>>> import numpy as np
>>> from numpy import linalg as LA
>>> np.set_printoptions(precision=2, suppress=True, linewidth=160)
>>> E = np.load("out8.npy")
>>> E
array([[-4.7 ,  4.17, -3.27, -1.85],
       [ 2.95, -2.2 ,  9.67,  2.86],
       [ 2.25, -3.77,  9.26,  2.99],
       [ 3.51, -3.15,  7.94,  1.95],
       [-4.46,  4.14, -4.56, -1.72],
       [ 1.7 , -2.73,  7.21,  1.14],
       [ 4.21, -4.3 ,  6.69,  2.9 ],
       [-3.33,  5.8 , -3.43, -0.4 ],
       [ 1.57, -3.82,  6.33,  3.12],
       [-5.47,  3.14, -5.61, -0.09],
       [ 0.55, -3.09,  7.84,  4.31],
       [ 2.81, -5.4 ,  6.94,  1.85],
       [ 3.62, -3.64,  5.57,  3.84],
       [-2.72,  2.8 , -4.15, -0.23],
       [ 2.01, -4.75,  7.23,  4.61],
       [-4.27,  4.61, -1.7 , -0.2 ],
       [-4.92,  4.11, -3.37,  0.96],
       [ 3.64, -2.75,  6.73,  6.49],
       [-4.23,  4.58, -4.31, -1.48],
       [-5.32,  4.21, -2.95,  0.2 ],
       [-3.94,  5.23, -3.85, -0.7 ],
       [ 3.07, -1.32,  7.95,  3.71],
       [-1.86,  5.26, -3.17,  0.82],
       [-3.02,  5.87, -4.2 , -0.35],
       [ 3.43, -5.35,  5.43,  5.23],
       [ 2.56, -2.1 ,  5.17,  1.27],
       [ 3.48, -3.38,  6.58,  3.  ],
       [ 0.72, -1.8 ,  6.43,  3.47],
       [-2.25,  7.23, -3.4 , -1.49],
       [ 3.17, -5.08,  9.09,  3.8 ],
       [ 1.78, -3.08,  6.89,  3.5 ],
       [-3.53,  5.46, -5.2 , -0.81],
       [ 1.99, -3.11,  7.75,  2.11],
       [ 2.27, -2.54,  7.64,  1.35],
       [-4.19,  6.21, -3.92,  0.76],
       [ 1.1 , -2.47,  6.75,  3.28],
       [ 3.5 , -3.23,  8.86,  5.47],
       [-3.78,  2.97, -3.91,  1.1 ],
       [-4.12,  4.49, -2.98, -1.16],
       [-2.84,  4.84, -3.71, -1.39]])
>>> cen = E - E.mean(axis=0)
>>> vecs = LA.svd(cen)[2][:1]
>>> other = cen - cen @ vecs.T @ vecs
>>> (cen @ vecs.T).std(axis=0)
array([7.8])
>>> round(LA.norm(other) / LA.norm(cen), 2)
np.float64(0.24)
>>> arr = np.load("mat.npy")
>>> arr
array([[ 3,  4,  5,  6,  7,  8,  9, 10, 11],
       [12, 13, 14, 15, 16, 17, 18, 19, 20],
       [21, 22, 23, 24, 25, 26, 27, 28, 29],
       [30, 31, 32, 33, 34, 35, 36, 37, 38],
       [39, 40, 41, 42, 43, 44, 45, 46, 47],
       [48, 49, 50, 51, 52, 53, 54, 55, 56],
       [57, 58, 59, 60, 61, 62, 63, 64, 65],
       [66, 67, 68, 69, 70, 71, 72, 73, 74],
       [75, 76, 77, 78, 79, 80, 81, 82, 83]])
>>> # looks like rank 2
>>> LA.cond(arr) > 100
np.True_
>>> LA.matrix_rank(arr, rtol=0.1)
np.int64(1)
>>> [round(float(x), 2) for x in LA.svd(arr, compute_uv=False)[:3]]
[440.37, 11.04, 0.0]
>>> np.argsort(-LA.norm(arr, axis=0).round(6), kind="stable")[:3]
array([8, 7, 6])
>>> other = arr / LA.norm(arr, axis=1, keepdims=True)
>>> gram = other @ other.T
>>> np.argwhere(np.triu(np.abs(gram) > 0.95, 1))
array([[0, 1],
       [0, 2],
       [0, 3],
       [0, 4],
       [0, 5],
       [0, 6],
       [0, 7],
       [1, 2],
       [1, 3],
       [1, 4],
       [1, 5],
       [1, 6],
       [1, 7],
       [1, 8],
       [2, 3],
       [2, 4],
       [2, 5],
       [2, 6],
       [2, 7],
       [2, 8],
       [3, 4],
       [3, 5],
       [3, 6],
       [3, 7],
       [3, 8],
       [4, 5],
       [4, 6],
       [4, 7],
       [4, 8],
       [5, 6],
       [5, 7],
       [5, 8],
       [6, 7],
       [6, 8],
       [7, 8]])
>>> gram[7]
array([0.95, 0.99, 1.  , 1.  , 1.  , 1.  , 1.  , 1.  , 1.  ])
>>> gram
array([[1.  , 0.98, 0.97, 0.96, 0.96, 0.95, 0.95, 0.95, 0.95],
       [0.98, 1.  , 1.  , 1.  , 1.  , 0.99, 0.99, 0.99, 0.99],
       [0.97, 1.  , 1.  , 1.  , 1.  , 1.  , 1.  , 1.  , 1.  ],
       [0.96, 1.  , 1.  , 1.  , 1.  , 1.  , 1.  , 1.  , 1.  ],
       [0.96, 1.  , 1.  , 1.  , 1.  , 1.  , 1.  , 1.  , 1.  ],
       [0.95, 0.99, 1.  , 1.  , 1.  , 1.  , 1.  , 1.  , 1.  ],
       [0.95, 0.99, 1.  , 1.  , 1.  , 1.  , 1.  , 1.  , 1.  ],
       [0.95, 0.99, 1.  , 1.  , 1.  , 1.  , 1.  , 1.  , 1.  ],
       [0.95, 0.99, 1.  , 1.  , 1.  , 1.  , 1.  , 1.  , 1.  ]])
>>> (gram - 2 * np.eye(9)).round(6).argmax(axis=1)
array([1, 2, 3, 4, 5, 6, 7, 8, 7])
>>> F = np.load("w.npy")
>>> F
array([[ 0, -1,  1, -1,  0,  0],
       [-1,  1, -1, -2, -1,  0],
       [-2,  2, -3,  0,  0, -1],
       [-1,  0, -4, -1,  1, -3],
       [ 0, -1, -2,  0,  3, -4],
       [-2, -3, -2, -1,  1, -6],
       [-3, -1, -2,  0,  1, -4],
       [-1, -1, -4,  2,  1, -2],
       [-2, -3, -4,  2,  1, -1],
       [-2, -5, -2,  4,  1,  1],
       [ 0, -5, -3,  4,  1,  1],
       [ 0, -4, -2,  6,  3,  0],
       [-2, -6,  0,  8,  4,  1],
       [-3, -5,  2, 10,  6,  1],
       [-3, -6,  1,  9,  7,  1],
       [-3, -5,  2, 10,  9,  0]])
>>> cen = F - F.mean(axis=0)
>>> vecs = LA.svd(cen)[2][:1]
>>> other = cen - cen @ vecs.T @ vecs
>>> np.cov(cen @ vecs.T, rowvar=False)
array(33.15)
>>> LA.norm(other, axis=1).round(6).argmax()
np.int64(5)
>>> round(float(LA.norm(other) / LA.norm(cen)), 2)
0.48
>>> (cen @ vecs.T).std(axis=0)
array([5.57])
>>> np.diag(vecs.T @ vecs)
array([0.01, 0.15, 0.06, 0.54, 0.19, 0.06])
